$ python -q
>>> import numpy as np
>>> import numpy.linalg as la
>>> np.set_printoptions(precision=1, suppress=True, linewidth=140)
>>> tidy = lambda a: np.round(a, 1) + 0
>>> E = np.array([[-1.7, -2.7, 2.9],
...     [5.2, 3.7, 6.8],
...     [-6.1, -9.5, -3.3],
...     [5.1, 6.0, 9.9],
...     [-5.0, -8.1, -2.2],
...     [-4.1, -6.8, -1.0],
...     [-4.0, -6.4, -0.5],
...     [-8.8, -12.9, -6.0],
...     [6.6, 7.3, 10.7],
...     [-4.9, -8.5, -2.7],
...     [-6.3, -11.4, -5.6],
...     [-10.6, -18.0, -11.6],
...     [1.6, 0.6, 5.0],
...     [-3.1, -7.5, -2.6],
...     [-1.1, -3.1, 2.0],
...     [0.7, 0.8, 5.9],
...     [2.6, 3.6, 8.4],
...     [-0.9, -1.9, 3.4],
...     [-2.5, -5.8, -0.8],
...     [1.5, 0.5, 5.0]])
>>> print(E)
[[ -1.7  -2.7   2.9]
 [  5.2   3.7   6.8]
 [ -6.1  -9.5  -3.3]
 [  5.1   6.    9.9]
 [ -5.   -8.1  -2.2]
 [ -4.1  -6.8  -1. ]
 [ -4.   -6.4  -0.5]
 [ -8.8 -12.9  -6. ]
 [  6.6   7.3  10.7]
 [ -4.9  -8.5  -2.7]
 [ -6.3 -11.4  -5.6]
 [-10.6 -18.  -11.6]
 [  1.6   0.6   5. ]
 [ -3.1  -7.5  -2.6]
 [ -1.1  -3.1   2. ]
 [  0.7   0.8   5.9]
 [  2.6   3.6   8.4]
 [ -0.9  -1.9   3.4]
 [ -2.5  -5.8  -0.8]
 [  1.5   0.5   5. ]]
>>> Xc = (E - E.mean(axis=0)) / E.std(axis=0)
>>> print(np.argwhere(np.abs(Xc) > 2))
[[11  1]
 [11  2]]
>>> print(tidy(Xc.std(axis=0)))
[1. 1. 1.]
>>> coef = la.lstsq(np.delete(Xc, 0, axis=1), Xc[:, 0])[0]
>>> print(tidy(1 - np.var(Xc[:, 0] - np.delete(Xc, 0, axis=1) @ coef)))
1.0
>>> print(tidy(coef))
[ 2.9 -1.9]
>>> Xc = E - E.mean(axis=0)
>>> evecs = la.svd(Xc)[2][:2]
>>> Y = Xc - Xc @ evecs.T @ evecs
>>> print(tidy(np.cov(Xc @ evecs.T, rowvar=False)))
[[99.3  0. ]
 [ 0.   0.7]]
>>> print(tidy(Y.std(axis=0)))
[0. 0. 0.]
>>> print(tidy(np.diag(evecs.T @ evecs)))
[0.9 0.4 0.7]
>>> print(tidy(la.norm(Y) / la.norm(Xc)))
0.0
>>> print(la.norm(Y, axis=1).round(6).argmax())
14
